>>> import numpy as np
>>> import numpy.linalg as la
>>> np.set_printoptions(precision=2, suppress=True, linewidth=200, legacy="1.25")
>>> data = np.array([[-1, -1, 0],
...     [1, 1, 2],
...     [-1, -1, 0],
...     [-2, -2, -1],
...     [1, 1, 2],
...     [0, 0, 1]])
>>> Uu, sv, Vt = la.svd(data)
>>> print(np.argmax(sv[:-1] / (sv[1:] + 1e-6)) + 1)
2
>>> print(sv.round(2) + 0)
[4.69 2.   0.  ]
>>> Y = Uu[:, :2] @ np.diag(sv[:2]) @ Vt[:2]
>>> print(np.round(np.abs(data - Y).max(), 2))
0.0
>>> print(round(la.norm(data - Y, 2), 2), round(float(sv[2]), 2))
0.0 0.0
>>> print(la.matrix_rank(data, rtol=0.05))
2
>>> print(Y.round(2) + 0)
[[-1. -1.  0.]
 [ 1.  1.  2.]
 [-1. -1.  0.]
 [-2. -2. -1.]
 [ 1.  1.  2.]
 [ 0.  0.  1.]]
>>> print(np.round(la.norm(data - Y) / la.norm(data), 2))
0.0
>>> print(np.round(np.trace(la.pinv(data) @ data), 2))
2.0
>>> print(np.allclose(data[:-1].T @ la.lstsq(data[:-1].T, data[-1])[0], data[-1]))
True
>>> print(np.abs(np.diag(la.qr(data)[1])) > 1e-9)
[ True False  True]
>>> print(la.lstsq(data[:-1].T, data[-1])[2])
2
>>> print(la.cond(data) > 100)
True
>>> print(np.argsort(-la.norm(data, axis=0).round(6), kind="stable")[:3])
[2 0 1]
>>> J = np.loadtxt("out2.csv", delimiter=",")
>>> print(J)
[[ 0.39  0.19  0.4   0.02 -0.21  0.04]
 [ 0.19  1.57 -0.8  -0.44 -0.14  0.41]
 [ 0.4  -0.8   1.46  0.46  0.36 -0.48]
 [ 0.02 -0.44  0.46  1.3   0.15 -0.3 ]
 [-0.21 -0.14  0.36  0.15  0.99 -0.12]
 [ 0.04  0.41 -0.48 -0.3  -0.12  1.28]]
>>> rk = la.matrix_rank(J)
>>> print(rk)
5
>>> null = la.svd(J)[2][rk:].T
>>> print([int(la.matrix_rank(J[:, :j + 1])) for j in range(6)])
[1, 2, 3, 4, 5, 5]
>>> print(null.shape)
(6, 1)
>>> print(np.round(J @ null, 2) + 0)
[[0.]
 [0.]
 [0.]
 [0.]
 [0.]
 [0.]]
>>> print([int(la.matrix_rank(J[:i])) for i in range(1, len(J) + 1)])
[1, 2, 3, 4, 5, 5]
>>> print(null[:, 0] / null[np.abs(null[:, 0]).round(6).argmax(), 0])
[ 1.   -0.36 -0.6   0.01  0.36 -0.1 ]
>>> C = np.array([[-2, -1, 0, 1, -1], [-2, -2, -1, 2, 0], [0, 2, 2, 0, -1]])
>>> m1 = np.repeat(C, 16 // 3, axis=0)
>>> rng = np.random.default_rng(57933)
>>> m1 = m1 + 0.3 * rng.normal(size=m1.shape)
>>> print(m1.round(2) + 0)
[[-2.26 -1.46  0.02  0.65 -0.59]
 [-2.02 -0.78 -0.21  0.93 -0.89]
 [-2.19 -0.56 -0.04  1.38 -1.39]
 [-1.46 -0.39  0.03  0.99 -1.31]
 [-1.99 -1.03  0.51  0.88 -0.47]
 [-1.76 -1.95 -0.64  2.35  0.16]
 [-1.73 -1.94 -1.04  2.4  -0.24]
 [-1.97 -1.61 -1.17  1.89  0.57]
 [-1.65 -1.84 -1.    1.86  0.06]
 [-1.82 -1.82 -0.53  1.57  0.23]
 [-0.05  2.22  2.06  0.07 -0.89]
 [-0.17  1.52  2.3   0.22 -0.48]
 [ 0.09  2.22  1.69 -0.53 -0.91]
 [ 0.    2.2   2.06 -0.18 -1.3 ]
 [ 0.33  2.46  1.79  0.05 -1.2 ]]
>>> C = m1[[3, 6]].astype(float)
>>> for _ in range(7):
...     labels = la.norm(m1[:, None] - C, axis=-1).argmin(axis=1)
...     C = np.array([m1[labels == j].mean(axis=0) for j in range(2)])
... 
>>> print(labels)
[1 1 1 1 1 1 1 1 1 1 0 0 0 0 0]
>>> print(np.bincount(labels))
[ 5 10]
>>> print(np.abs(C[1] - C[0]).argmax())
1
>>> print(C)
[[ 0.04  2.13  1.98 -0.07 -0.95]
 [-1.88 -1.34 -0.41  1.49 -0.39]]
>>> vec = np.array([9, 8, 0, 8, 0])
>>> h1 = np.maximum(C @ vec, 0)
>>> print(C.T @ h1)
[  0.62  35.59  33.13  -1.24 -15.97]
>>> print(np.maximum(C @ vec, 0) - np.maximum(-C @ vec, 0))
[ 16.74 -15.74]
>>> print(np.flatnonzero(h1 > 1e-9))
[0]
